$ python -q
>>> import numpy as np
>>> np.set_printoptions(precision=3, suppress=True, linewidth=160, sign=" ")
>>> arr = np.loadtxt("run14.csv", delimiter=",")
>>> arr
array([[ 0.,  1.,  1.,  1.],
       [ 1.,  0.,  1.,  1.],
       [ 1.,  1.,  0.,  1.],
       [ 1.,  1.,  1.,  0.]])
>>> # equal to its transpose
>>> arr.sum(axis=0)
array([ 3.,  3.,  3.,  3.])
>>> np.argwhere(np.triu(arr))
array([[ 0,  1],
       [ 0,  2],
       [ 0,  3],
       [ 1,  2],
       [ 1,  3],
       [ 2,  3]])
>>> Lm = np.diag(arr.sum(axis=1)) - arr
>>> np.round(np.linalg.eigvalsh(Lm), 3) + 0
array([ 0.,  4.,  4.,  4.])
>>> round(np.linalg.det(Lm[1:, 1:]))
16
>>> print(Lm)
[[ 3. -1. -1. -1.]
 [-1.  3. -1. -1.]
 [-1. -1.  3. -1.]
 [-1. -1. -1.  3.]]
>>> np.linalg.matrix_rank(Lm)
np.int64(3)
>>> Lm @ np.ones(4)
array([ 0.,  0.,  0.,  0.])
>>> Q = arr.astype(float).copy()
>>> for j in range(4):
...     Q[:, j] -= Q[:, :j] @ (Q[:, :j].T @ Q[:, j])
...     Q[:, j] /= np.linalg.norm(Q[:, j])
... 
>>> Q
array([[ 0.   ,  0.775,  0.507,  0.378],
       [ 0.577, -0.516,  0.507,  0.378],
       [ 0.577,  0.258, -0.676,  0.378],
       [ 0.577,  0.258,  0.169, -0.756]])
>>> print(np.round(Q.T @ arr, 3) + 0)
[[ 1.732  1.155  1.155  1.155]
 [ 0.     1.291  0.516  0.516]
 [ 0.     0.     1.183  0.338]
 [ 0.     0.     0.     1.134]]
>>> (Q - Q.T) / 2
array([[ 0.   ,  0.099, -0.035, -0.1  ],
       [-0.099,  0.   ,  0.124,  0.06 ],
       [ 0.035, -0.124,  0.   ,  0.104],
       [ 0.1  , -0.06 , -0.104,  0.   ]])
>>> np.allclose(Q @ Q.T, Q.T @ Q)
True
>>> (Q + Q.T) / 2
array([[ 0.   ,  0.676,  0.542,  0.478],
       [ 0.676, -0.516,  0.383,  0.318],
       [ 0.542,  0.383, -0.676,  0.273],
       [ 0.478,  0.318,  0.273, -0.756]])
>>> vals, vecs = np.linalg.eig(arr)
>>> vals
array([-1.,  3., -1., -1.])
>>> np.sort(np.linalg.eigvals(np.linalg.inv(arr)))
array([-1.   -0.j, -1.   +0.j, -1.   +0.j,  0.333+0.j])
>>> np.round(np.prod(vals), 3)
np.float64(-3.0)
>>> np.sort(np.linalg.eigvals(arr.T))
array([-1., -1., -1.,  3.])
